In [1]: import numpy as np

In [2]: from numpy import linalg as LA

In [3]: np.set_printoptions(precision=3, suppress=True, linewidth=140)

In [4]: def rnd(a):
   ...:     return np.round(a, 3) + 0
   ...: 

In [5]: data = np.array([[1.5, 0.9, 0.3], [0.1, 0.8, -0.8], [-0.9, -0.4, 0.4]])

In [6]: data
Out[6]: 
array([[ 1.5,  0.9,  0.3],
       [ 0.1,  0.8, -0.8],
       [-0.9, -0.4,  0.4]])

In [7]: rng = np.random.default_rng(103834)

In [8]: lab = rng.permutation(3)

In [9]: B = data[:, lab] * rng.choice([-1, 1], 3)

In [10]: B
Out[10]: 
array([[ 0.3,  0.9,  1.5],
       [-0.8,  0.8,  0.1],
       [ 0.4, -0.4, -0.9]])

In [11]: left, _, Vt = LA.svd(data.T @ B)

In [12]: rnd(LA.lstsq(data, B)[0])
Out[12]: 
array([[0., 0., 1.],
       [0., 1., 0.],
       [1., 0., 0.]])

In [13]: lab
Out[13]: array([2, 1, 0])

In [14]: f, v = data[1], data[0]

In [15]: rnd(f @ v)
Out[15]: np.float64(0.63)

In [16]: pr = (f @ v) / (f @ f) * f

In [17]: rnd(v - pr)
Out[17]: array([1.451, 0.509, 0.691])

In [18]: rnd(pr)
Out[18]: array([ 0.049,  0.391, -0.391])

In [19]: rnd((v - pr) @ f)
Out[19]: np.float64(0.0)

In [20]: lab = rng.permutation(3)

In [21]: lab
Out[21]: array([0, 2, 1])

In [22]: B = data[lab][:, lab]

In [23]: np.allclose(B, data)
Out[23]: False

In [24]: B
Out[24]: 
array([[ 1.5,  0.3,  0.9],
       [-0.9,  0.4, -0.4],
       [ 0.1, -0.8,  0.8]])

In [25]: P = np.triu(np.array([[2, -9, -5], [8, 0, -2], [-4, 1, 3]]), 1) + np.eye(3)

In [26]: B = P @ data @ LA.inv(P)

In [27]: rnd(LA.det(B))
Out[27]: np.float64(0.816)

In [28]: rnd(np.poly(B))
Out[28]: array([ 1.   , -2.7  ,  1.98 , -0.816])

In [29]: x = np.array([8, 2, 5])

In [30]: data * x
Out[30]: 
array([[12. ,  1.8,  1.5],
       [ 0.8,  1.6, -4. ],
       [-7.2, -0.8,  2. ]])

In [31]: rnd(data @ np.ones(3))
Out[31]: array([ 2.7,  0.1, -0.9])

In [32]: data @ x
Out[32]: array([15.3, -1.6, -6. ])

In [33]: Q, _ = LA.qr(np.array([[-0.3, -1.9, -2.1, -0.9],
    ...:     [0.0, -0.2, 1.1, 0.7],
    ...:     [-0.1, 0.1, -0.3, 0.2],
    ...:     [0.6, -0.5, 0.8, -0.7]]))

In [34]: w = np.array([-1, -3, 1, 0])

In [35]: J = Q @ np.diag(w) @ Q.T

In [36]: rnd(J)
Out[36]: 
array([[-2.574, -0.367,  0.163, -0.76 ],
       [-0.367,  0.938, -0.103, -0.201],
       [ 0.163, -0.103, -0.024,  0.244],
       [-0.76 , -0.201,  0.244, -1.339]])

In [37]: B = np.array([[-3, -2, -2], [-2, 0, -3]])

In [38]: W2 = np.kron(B, J)

In [39]: rnd(LA.norm(W2, 2)), rnd(LA.norm(B, 2) * LA.norm(J, 2))
Out[39]: (np.float64(15.636), np.float64(15.636))

In [40]: left, sig, Vt = LA.svd(J)

In [41]: np.argmax(sig[:-1] / (sig[1:] + 1e-6)) + 1
Out[41]: np.int64(3)

In [42]: rnd(sig)
Out[42]: array([3., 1., 1., 0.])

In [43]: B = left[:, :3] @ np.diag(sig[:3]) @ Vt[:3]

In [44]: rnd(B)
Out[44]: 
array([[-2.574, -0.367,  0.163, -0.76 ],
       [-0.367,  0.938, -0.103, -0.201],
       [ 0.163, -0.103, -0.024,  0.244],
       [-0.76 , -0.201,  0.244, -1.339]])

In [45]: rnd(np.abs(J - B).max())
Out[45]: np.float64(0.0)

In [46]: rnd(LA.norm(J - B, 2)), rnd(sig[3])
Out[46]: (np.float64(0.0), np.float64(0.0))

In [47]: t3 = np.stack([B, -3 * B, B[::-1]])

In [48]: rnd(np.einsum("bij,cij->bc", t3, t3))
Out[48]: 
array([[ 11.   , -33.   ,   5.77 ],
       [-33.   ,  99.   , -17.309],
       [  5.77 , -17.309,  11.   ]])

In [49]: w, evecs = LA.eigh(J)

In [50]: rnd(evecs.T @ evecs)
Out[50]: 
array([[1., 0., 0., 0.],
       [0., 1., 0., 0.],
       [0., 0., 1., 0.],
       [0., 0., 0., 1.]])

In [51]: np.unique(w.round(6) + 0, return_counts=True)[1]
Out[51]: array([1, 1, 1, 1])

In [52]: np.abs(evecs[:, -1]).round(6).argmax()
Out[52]: np.int64(1)

In [53]: x = np.array([0, 0, 1, 5])

In [54]: rnd(J @ (2 * x))
Out[54]: array([ -7.275,  -2.214,   2.391, -12.905])

In [55]: rnd(np.einsum("ij,j->i", J, x))
Out[55]: array([-3.637, -1.107,  1.196, -6.453])

In [56]: rnd(J @ x)
Out[56]: array([-3.637, -1.107,  1.196, -6.453])

In [57]: LA.norm(J @ x) <= LA.norm(J, 2) * LA.norm(x) + 1e-9
Out[57]: np.True_

In [58]: rnd(J @ np.ones(4))
Out[58]: array([-3.539,  0.267,  0.279, -2.056])

In [59]: rnd(J * x)
Out[59]: 
array([[ 0.   ,  0.   ,  0.163, -3.8  ],
       [ 0.   ,  0.   , -0.103, -1.004],
       [ 0.   ,  0.   , -0.024,  1.22 ],
       [ 0.   ,  0.   ,  0.244, -6.697]])

In [60]: rnd((J * x).sum(axis=1))
Out[60]: array([-3.637, -1.107,  1.196, -6.453])

In [61]: feats = np.load("a.npy")

In [62]: feats
Out[62]: 
array([[-0.026,  0.04 , -0.046],
       [ 2.017, -0.006, -0.061],
       [ 0.048, -0.096, -0.073],
       [ 1.011, -0.025, -0.079]])

In [63]: x = np.array([-5, 2, 1])

In [64]: rhs = feats @ x

In [65]: beta, lr = np.zeros(3), 1 / LA.norm(feats, 2) ** 2

In [66]: for i in range(5):
    ...:     beta -= lr * feats.T @ (feats @ beta - rhs)
    ...:     if i % 1 == 0: print(i, round(LA.norm(feats @ beta - rhs), 3))
    ...: 
0 0.257
1 0.256
2 0.255
3 0.254
4 0.254

In [67]: rnd(LA.cond(feats))
Out[67]: np.float64(34.59)

In [68]: x = np.array([3, 8, 3])

In [69]: rhs = feats @ x

In [70]: rnd(LA.lstsq(feats, rhs)[0])
Out[70]: array([3., 8., 3.])

In [71]: rnd(rhs)
Out[71]: array([ 0.104,  5.82 , -0.843,  2.596])

In [72]: rhs = rhs + 0.1 * rng.normal(size=4)

In [73]: rnd(rhs)
Out[73]: array([-0.024,  5.814, -0.935,  2.751])

In [74]: beta, *_ = LA.lstsq(feats, rhs)

In [75]: [round(float(LA.norm(LA.solve(feats.T @ feats + lam * np.eye(3), feats.T @ rhs))), 2) for lam in (0, 1, 10, 100)]
Out[75]: [9.1, 2.38, 0.96, 0.14]

In [76]: f = np.array([-1, -2, -3])

In [77]: rnd(np.polyval(f, feats[3]))
Out[77]: array([-6.044, -2.951, -2.848])

In [78]: rnd(np.cross(feats[3, :3], feats[2, :3]))
Out[78]: array([-0.006,  0.07 , -0.096])

In [79]: B = np.array([[-6, 0], [4, -6], [-6, -9], [-7, 3]])

In [80]: W2 = np.array([[0, 6, 2, 4], [4, 4, 1, 1]])

In [81]: X = B @ W2 + 0.05 * rng.normal(size=(4, 4))

In [82]: rnd(X)
Out[82]: 
array([[ -0.038, -36.025, -11.97 , -23.989],
       [-23.958,  -0.027,   1.983,   9.91 ],
       [-35.982, -71.933, -21.041, -32.972],
       [ 12.066, -29.978, -11.058, -25.089]])

In [83]: G = X.T @ X

In [84]: LA.matrix_rank(G)
Out[84]: np.int64(4)

In [85]: rnd(G)
Out[85]: 
array([[2014.314, 2228.618,  576.594,  647.171],
       [2228.618, 7370.812, 2276.191, 3987.806],
       [ 576.594, 2276.191,  712.215, 1277.999],
       [ 647.171, 3987.806, 1277.999, 2390.272]])

In [86]: rnd(LA.svd(X, compute_uv=False) ** 2)
Out[86]: array([10907.855,  1579.75 ,     0.007,     0.002])

In [87]: rnd(np.trace(G)), rnd((X ** 2).sum())
Out[87]: (np.float64(12487.613), np.float64(12487.613))

In [88]: (X @ X.T).shape
Out[88]: (4, 4)

In [89]: ang = np.radians(45)

In [90]: R = np.eye(4)

In [91]: R[1, 1] = R[3, 3] = np.cos(ang)

In [92]: R[1, 3], R[3, 1] = -np.sin(ang), np.sin(ang)

In [93]: rnd(R)
Out[93]: 
array([[ 1.   ,  0.   ,  0.   ,  0.   ],
       [ 0.   ,  0.707,  0.   , -0.707],
       [ 0.   ,  0.   ,  1.   ,  0.   ],
       [ 0.   ,  0.707,  0.   ,  0.707]])

In [94]: B = X @ R.T

In [95]: np.allclose(X @ X.T, B @ B.T)
Out[95]: True

In [96]: rnd(LA.svd(X, compute_uv=False)), rnd(LA.svd(B, compute_uv=False))
Out[96]: 
(array([104.441,  39.746,   0.081,   0.047]),
 array([104.441,  39.746,   0.081,   0.047]))

In [97]: F = np.load("out15.npy")

In [98]: F
Out[98]: 
array([[-2,  2,  0,  1],
       [-6,  2,  0,  3],
       [-4,  2,  2,  2],
       [-6,  3,  3,  3]])

In [99]: left, sig, Vt = LA.svd(F)

In [100]: rnd(sig)
Out[100]: array([11.928,  2.315,  1.168,  0.   ])

In [101]: np.argmax(sig[:-1] / (sig[1:] + 1e-6)) + 1
Out[101]: np.int64(3)

In [102]: B = left[:, :3] @ np.diag(sig[:3]) @ Vt[:3]

In [103]: rnd(LA.norm(F - B) / LA.norm(F))
Out[103]: np.float64(0.0)

In [104]: rnd(LA.norm(F - B, 2)), rnd(sig[3])
Out[104]: (np.float64(0.0), np.float64(0.0))

In [105]: LA.matrix_rank(B)
Out[105]: np.int64(3)

In [106]: rnd(np.abs(F - B).max())
Out[106]: np.float64(0.0)

In [107]: LA.matrix_rank(F, rtol=0.05)
Out[107]: np.int64(3)

In [108]: rank = LA.matrix_rank(F)

In [109]: rank
Out[109]: np.int64(3)

In [110]: N = LA.svd(F)[2][rank:].T

In [111]: [int(LA.matrix_rank(F[:, :j + 1])) for j in range(4)]
Out[111]: [1, 2, 3, 3]

In [112]: rnd(N @ N.T)
Out[112]: 
array([[0.2, 0. , 0. , 0.4],
       [0. , 0. , 0. , 0. ],
       [0. , 0. , 0. , 0. ],
       [0.4, 0. , 0. , 0.8]])

In [113]: np.allclose(F @ N, 0)
Out[113]: True

In [114]: N.shape
Out[114]: (4, 1)

In [115]: rnd(F @ N)
Out[115]: 
array([[0.],
       [0.],
       [0.],
       [0.]])

In [116]: def softmax(z):
     ...:     e = np.exp(z - z.max(axis=-1, keepdims=True))
     ...:     return e / e.sum(axis=-1, keepdims=True)
     ...: 

In [117]: rnd(softmax(data[0] + 5))
Out[117]: array([0.541, 0.297, 0.163])

In [118]: rnd(softmax(10 * data[0]))
Out[118]: array([0.998, 0.002, 0.   ])

In [119]: rnd(softmax(data[0]))
Out[119]: array([0.541, 0.297, 0.163])

In [120]: S = data @ data.T / np.sqrt(3)

In [121]: rnd(softmax(S))
Out[121]: 
array([[0.77 , 0.18 , 0.05 ],
       [0.342, 0.501, 0.156],
       [0.134, 0.22 , 0.645]])

In [122]: rnd(softmax(S + np.triu(np.full(S.shape, -np.inf), 1)))
Out[122]: 
array([[1.   , 0.   , 0.   ],
       [0.406, 0.594, 0.   ],
       [0.134, 0.22 , 0.645]])
